% python3 -q
>>> import numpy as np
>>> from numpy import linalg as LA
>>> np.set_printoptions(precision=2, suppress=True, linewidth=100, legacy="1.25")
>>> tidy = lambda a: np.round(a, 2) + 0
>>> F = np.array([[0, 0, 1], [1, 0, 0], [0, 1, 0]])
>>> # keeps lengths
>>> F @ (-1.0) ** np.arange(3)
array([ 1.,  1., -1.])
>>> np.sort(np.abs(np.fft.fft(F[0]))), tidy(np.sort(LA.svd(F, compute_uv=False)))
(array([1., 1., 1.]), array([1., 1., 1.]))
>>> tidy(np.fft.fft(F[0]))
array([ 1. +0.j  , -0.5+0.87j, -0.5-0.87j])
>>> (F @ F)[0]
array([0, 1, 0])
>>> Q, V = LA.qr(F[:, :2])[0], LA.qr(F[:, 2:])[0]
>>> sigma = LA.svd(Q.T @ V, compute_uv=False)
>>> np.degrees(np.arccos(sigma.clip(0, 1)))
array([90.])
>>> tidy(LA.norm(Q @ Q.T - V @ V.T, 2))
1.0
>>> x = np.array([2, -2, 1])
>>> 3 - LA.matrix_rank(F - np.eye(3), tol=1e-8)
1
>>> F.T @ (F @ x)
array([ 2, -2,  1])
>>> x = np.array([0, 0, 0])
>>> y = F @ x
>>> b, lr = np.zeros(3), 1 / LA.norm(F, 2) ** 2
>>> for i in range(30):
...     b -= lr * F.T @ (F @ b - y)
...     if i % 5 == 0: print(i, round(LA.norm(F @ b - y), 2))
... 
0 0.0
5 0.0
10 0.0
15 0.0
20 0.0
25 0.0
>>> tidy(LA.cond(F))
1.0
>>> Q, Rm = LA.qr(F)
>>> Q.T @ Q
array([[1., 0., 0.],
       [0., 1., 0.],
       [0., 0., 1.]])
>>> abs(Rm[0, 0]), tidy(LA.norm(F[:, 0]))
(1.0, 1.0)
>>> Q @ Rm
array([[0., 0., 1.],
       [1., 0., 0.],
       [0., 1., 0.]])
>>> np.allclose(Rm.T @ Rm, F.T @ F)
True
>>> Rm
array([[-1.,  0.,  0.],
       [ 0., -1.,  0.],
       [ 0.,  0.,  1.]])
>>> np.trace(Q @ Q.T)
3.0
>>> print(Q)
[[ 0.  0.  1.]
 [-1.  0.  0.]
 [-0. -1.  0.]]
>>> Q.shape, Rm.shape
((3, 3), (3, 3))
>>> f = np.array([5, 7, 5, 7])
>>> J = np.array([np.roll(f, i) for i in range(4)])
>>> print(J)
[[5 7 5 7]
 [7 5 7 5]
 [5 7 5 7]
 [7 5 7 5]]
>>> # symmetric, so the eigenvalues are real
>>> LA.lstsq(J[:-1].T, J[-1])[2]
2
>>> tidy(np.trace(LA.pinv(J) @ J))
2.0
>>> np.abs(np.diag(LA.qr(J)[1])) > 1e-9
array([ True,  True, False, False])
>>> print(np.unique(J.round(6), axis=0).shape)
(2, 4)
>>> M = np.array([[1.4, 0.6], [0.8, -1.8], [-2.5, 1.9], [0.8, 1.3]])
>>> M
array([[ 1.4,  0.6],
       [ 0.8, -1.8],
       [-2.5,  1.9],
       [ 0.8,  1.3]])
>>> A2 = np.c_[M[:, :1] @ np.array([[-6]]), np.array([2, 3, 2, 1])]
>>> tidy(A2)
array([[-8.4,  2. ],
       [-4.8,  3. ],
       [15. ,  2. ],
       [-4.8,  1. ]])
>>> LA.matrix_rank(A2)
2
>>> tidy(LA.norm(LA.qr(M)[0].T @ A2, axis=0) ** 2 / ((A2 ** 2).sum(axis=0) + 1e-12))
array([1.  , 0.02])
>>> tidy(LA.lstsq(M, A2[:, 0])[0])
array([-6.,  0.])
>>> x = np.array([3, 0])
>>> a = np.maximum(M @ x, 0)
>>> M * (a > 1e-9)[:, None]
array([[ 1.4,  0.6],
       [ 0.8, -1.8],
       [-0. ,  0. ],
       [ 0.8,  1.3]])
>>> tidy(a)
array([4.2, 2.4, 0. , 2.4])
>>> print(tidy(np.tanh(M @ x)))
[ 1.    0.98 -1.    0.98]
>>> tidy(M.T @ a)
array([9.72, 1.32])
>>> Q, V = LA.qr(M[:, :1])[0], LA.qr(M[:, 1:])[0]
>>> sigma = LA.svd(Q.T @ V, compute_uv=False)
>>> print(tidy(np.degrees(np.arccos(sigma.clip(0, 1)))))
[62.03]
>>> (sigma > 0.9).sum()
0
>>> tidy(LA.norm(Q @ Q.T - V @ V.T, 2))
0.88
>>> A2 = np.array([[8, 1], [2, 2], [9, 4]])
>>> print(np.einsum("ik,kj->ji", F, A2))
[[9 8 2]
 [4 1 2]]
>>> LA.matrix_rank(F @ A2)
2
>>> np.einsum("ij->j", F)
array([1, 1, 1])
>>> np.einsum("ij,ij->i", F, F)
array([1, 1, 1])
>>> LA.matrix_rank(np.vstack([F, A2.T]))
3
>>> np.einsum("ik,kj->ij", F, A2)
array([[9, 4],
       [8, 1],
       [2, 2]])
>>> np.vstack([F, A2.T]).shape
(5, 3)
>>> X = np.array([[2.0, 1.0, 2.0], [2.0, 0.0, 0.0], [0.0, 0.0, 2.0]])
>>> X
array([[2., 1., 2.],
       [2., 0., 0.],
       [0., 0., 2.]])
>>> x = np.array([0, 1, 1])
>>> y = X @ x
>>> b, lr = np.zeros(3), 1 / LA.norm(X, 2) ** 2
>>> for i in range(60):
...     b -= lr * X.T @ (X @ b - y)
...     if i % 10 == 0: print(i, round(LA.norm(X @ b - y), 2))
... 
0 1.06
10 0.34
20 0.27
30 0.21
40 0.16
50 0.13
>>> tidy(LA.cond(X))
6.34
>>> print(tidy(b))
[0.03 0.83 1.03]
>>> proj = np.triu(np.array([[-3, 0, 2], [0, 0, 0], [0, 1, 2]]), 1) + np.eye(3)
>>> A2 = proj @ X @ LA.inv(proj)
>>> print(proj @ X - X @ proj)
[[ 0.  0.  0.]
 [ 0.  0. -4.]
 [ 0.  0.  0.]]
>>> LA.matrix_rank(A2)
3
>>> print(tidy(LA.det(A2)))
-4.0
>>> np.poly(A2)
array([ 1., -4.,  2.,  4.])
>>> np.trace(A2), np.trace(X)
(4.0, 4.0)
>>> arr = np.load("test15.npy")
>>> arr
array([[-8.85, -5.08,  1.58],
       [-6.1 , -4.66,  4.02],
       [-6.81, -5.33,  4.18],
       [-7.18, -6.12,  3.5 ],
       [-5.83, -7.61,  4.57],
       [-4.91, -5.91,  2.41],
       [-5.92, -6.26,  2.36],
       [-6.08, -7.68,  3.04],
       [-7.1 , -5.31,  2.24],
       [-5.3 , -5.71,  3.42],
       [-4.13, -6.37,  2.77],
       [-5.65, -5.95,  3.16],
       [-6.75, -6.49,  1.91],
       [-6.49, -6.36,  4.34],
       [-6.9 , -6.29,  3.59],
       [-7.02, -4.53,  2.2 ]])
>>> x = np.array([2, 0, 0])
>>> y = arr @ x
>>> print(tidy(LA.lstsq(arr, y)[0]))
[2. 0. 0.]
>>> tidy(LA.pinv(arr) @ arr)
array([[1., 0., 0.],
       [0., 1., 0.],
       [0., 0., 1.]])
>>> rng = np.random.default_rng(459)
>>> y = y + 0.1 * rng.normal(size=16)
>>> tidy(y)
array([-17.76, -12.23, -13.54, -14.34, -11.67,  -9.83, -11.92, -12.09, -14.13, -10.85,  -8.4 ,
       -11.33, -13.59, -13.02, -13.81, -14.11])
>>> b, *_ = LA.lstsq(arr, y)
>>> tidy(b)
array([2.  , 0.02, 0.01])
>>> print(tidy(LA.norm(y - arr @ b)))
0.32
